% ipython --no-banner

In [1]: import numpy as np

In [2]: np.set_printoptions(precision=3, suppress=True, linewidth=200)

In [3]: feats = np.load("block11.npy")

In [4]: print(feats)
[[ 3  0  0  0 10  4 10  6  0]
 [ 7  0  0  0 10  0  0  0  2]
 [ 3  0  0  0  6  0  0  0  5]
 [ 0  0  0  0  4  0  0  0  5]
 [ 3  0  0  0  6  0  0  0  5]
 [ 0  0  0  0  6  4  5  2  2]
 [ 7  0  0  0 12  0  6  1  0]
 [ 3  0  0  0 10  4 10  6  0]
 [ 3  0  0  0 10  4 10  6  0]
 [ 0  0  0  0  6  4  5  2  2]
 [11  0  0  0 14  0  2  0  0]
 [11  0  0  0 14  0  2  0  0]
 [ 3  0  0  0  6  0  0  0  5]
 [ 7  0  0  0 10  0  0  0  2]
 [ 0  0  0  0  2  4  0  0  5]
 [11  0  0  0 14  0  2  0  0]
 [ 0  0  0  0  6  4  5  2  2]
 [ 7  0  0  0 12  0  6  1  0]
 [ 0  0  0  0  4  0  0  0  5]
 [ 3  0  0  0  8  0  1  0  2]
 [ 7  0  0  0 12  0  6  1  0]
 [ 0  0  0  0  2  4  0  0  5]
 [ 3  0  0  0 10  4 10  6  0]
 [ 0  0  0  0  4  0  0  0  5]
 [ 3  0  0  0  6  0  0  0  5]
 [ 0  0  0  0  2  4  0  0  5]
 [ 3  0  0  0  6  0  0  0  5]
 [ 0  0  0  0  2  4  0  0  5]
 [ 3  0  0  0 10  4 10  6  0]
 [ 0  0  0  0  2  4  0  0  5]
 [ 3  0  0  0  6  0  0  0  5]
 [ 7  0  0  0 10  0  0  0  2]
 [ 0  0  0  0  2  4  0  0  5]
 [ 0  0  0  0  6  4  5  2  2]
 [ 3  0  0  0 10  4 10  6  0]
 [ 3  0  0  0  8  0  1  0  2]
 [ 0  0  0  0  2  4  0  0  5]]

In [5]: U, sv, VT = np.linalg.svd(feats)

In [6]: print(sv.round(3) + 0)
[61.793 26.072 21.466  7.107  3.918  2.683  0.     0.     0.   ]

In [7]: print(np.argmax(sv[:-1] / (sv[1:] + 1e-6)) + 1)
6

In [8]: out = U[:, :6] @ np.diag(sv[:6]) @ VT[:6]

In [9]: print(round(np.linalg.norm(feats - out, 2), 3), round(float(sv[6]), 3))
0.0 0.0

In [10]: print(np.linalg.matrix_rank(out))
6

In [11]: print(round(float(np.linalg.norm(feats - out) / np.linalg.norm(feats)), 3))
0.0

In [12]: print(feats.mean(axis=0))
[3.162 0.    0.    0.    7.297 1.838 2.865 1.27  2.649]

In [13]: print(feats.shape)
(37, 9)

In [14]: print(np.linalg.matrix_rank(feats))
6

In [15]: print(np.round(np.linalg.svd(feats, compute_uv=False), 3) + 0)
[61.793 26.072 21.466  7.107  3.918  2.683  0.     0.     0.   ]

In [16]: feats[37]
---------------------------------------------------------------------------
IndexError                                Traceback (most recent call last)
Cell In[16], line 1
----> 1 feats[37]

IndexError: index 37 is out of bounds for axis 0 with size 37

In [17]: print(np.round(np.linalg.norm(feats), 3))
70.937

In [18]: print(np.count_nonzero(feats))
133

In [19]: U, sv, VT = np.linalg.svd(feats)

In [20]: V = VT[:(sv > 1e-8).sum()]

In [21]: rng = np.random.default_rng(119)

In [22]: x = feats[31] + 3 * feats[25] + rng.integers(2) * np.eye(9)[8]

In [23]: print(x)
[ 7.  0.  0.  0. 16. 12.  0.  0. 17.]

In [24]: print(np.round(V.T @ V, 3) + 0)
[[1. 0. 0. 0. 0. 0. 0. 0. 0.]
 [0. 0. 0. 0. 0. 0. 0. 0. 0.]
 [0. 0. 0. 0. 0. 0. 0. 0. 0.]
 [0. 0. 0. 0. 0. 0. 0. 0. 0.]
 [0. 0. 0. 0. 1. 0. 0. 0. 0.]
 [0. 0. 0. 0. 0. 1. 0. 0. 0.]
 [0. 0. 0. 0. 0. 0. 1. 0. 0.]
 [0. 0. 0. 0. 0. 0. 0. 1. 0.]
 [0. 0. 0. 0. 0. 0. 0. 0. 1.]]

In [25]: print(np.round(np.diag(V.T @ V), 3) + 0)
[1. 0. 0. 0. 1. 1. 1. 1. 1.]

In [26]: print(np.allclose(V.T @ V @ x, x))
True
